$ ipython --no-banner

In [1]: import numpy as np

In [2]: np.set_printoptions(suppress=True, linewidth=100)

In [3]: def rnd(a):
   ...:     return np.round(a, 2) + 0
   ...: 

In [4]: X = np.load("arr.npy")

In [5]: X
Out[5]: 
array([[  5,   2,  -2,   5,   3,   9,  -5],
       [ -2,  -6,   3,  10,  -1,   1,   1],
       [-10,  -1,   2,   9,   5,  -4,   6],
       [-18,  -6,   4,   7,  12, -13,  10],
       [-22, -12,   5,   7,  11, -11,   8],
       [-17, -14,   5,  15,   8, -19,   5],
       [-17, -13,   2,   7,  14, -12,  -4],
       [-10,  -8,  -2,   6,   8,  -5,   1],
       [ -5, -12,  -4,  11,  10,  -1,  10],
       [  4, -19,  -3,  12,  15,   4,  17],
       [  8, -24, -10,  21,  14,  -2,  21],
       [ 12, -30, -12,  27,  20,   1,  26],
       [ 13, -31, -19,  33,  25,   0,  18],
       [ 12, -27, -23,  35,  16,  -2,  12],
       [ 12, -20, -17,  34,  20, -11,   9],
       [ 16, -28, -20,  26,  15, -13,   7],
       [ 10, -28, -12,  26,  24,  -7,  15],
       [ 12, -35,  -3,  27,  26, -16,  20],
       [ 12, -40,  -5,  24,  33, -21,  29],
       [  9, -38, -10,  32,  29, -16,  22],
       [ 10, -46, -10,  41,  35,  -7,  22],
       [  9, -49,  -9,  40,  27,  -9,  16],
       [ 11, -44, -14,  38,  25,  -1,  13],
       [  7, -35, -23,  35,  19,   5,  16],
       [  1, -29, -15,  36,  18,   6,  21],
       [ -7, -20, -14,  41,  17,   4,  12],
       [-10, -26, -14,  40,  18,  -5,  12]])

In [6]: X.sum(axis=1)
Out[6]: 
array([ 17,   6,   7,  -4, -14, -17, -23, -10,   9,  30,  28,  44,  39,  23,  27,   3,  28,  31,
        32,  28,  45,  25,  28,  24,  38,  33,  15])

In [7]: np.count_nonzero(X)
Out[7]: np.int64(188)

In [8]: np.linalg.matrix_rank(X)
Out[8]: np.int64(7)

In [9]: X[27]
Traceback (most recent call last):
  Cell In[9], line 1
    X[27]
IndexError: index 27 is out of bounds for axis 0 with size 27


In [10]: np.linalg.rank(X)
Traceback (most recent call last):
  Cell In[10], line 1
    np.linalg.rank(X)
AttributeError: module 'numpy.linalg' has no attribute 'rank'


In [11]: rnd(X.mean(axis=0))
Out[11]: array([  1.67, -23.67,  -8.15,  23.89,  17.26,  -5.37,  12.59])

In [12]: X.shape
Out[12]: (27, 7)

In [13]: rnd(np.linalg.norm(X))
Out[13]: np.float64(256.83)

In [14]: X.sum(axis=0)
Out[14]: array([  45, -639, -220,  645,  466, -145,  340])
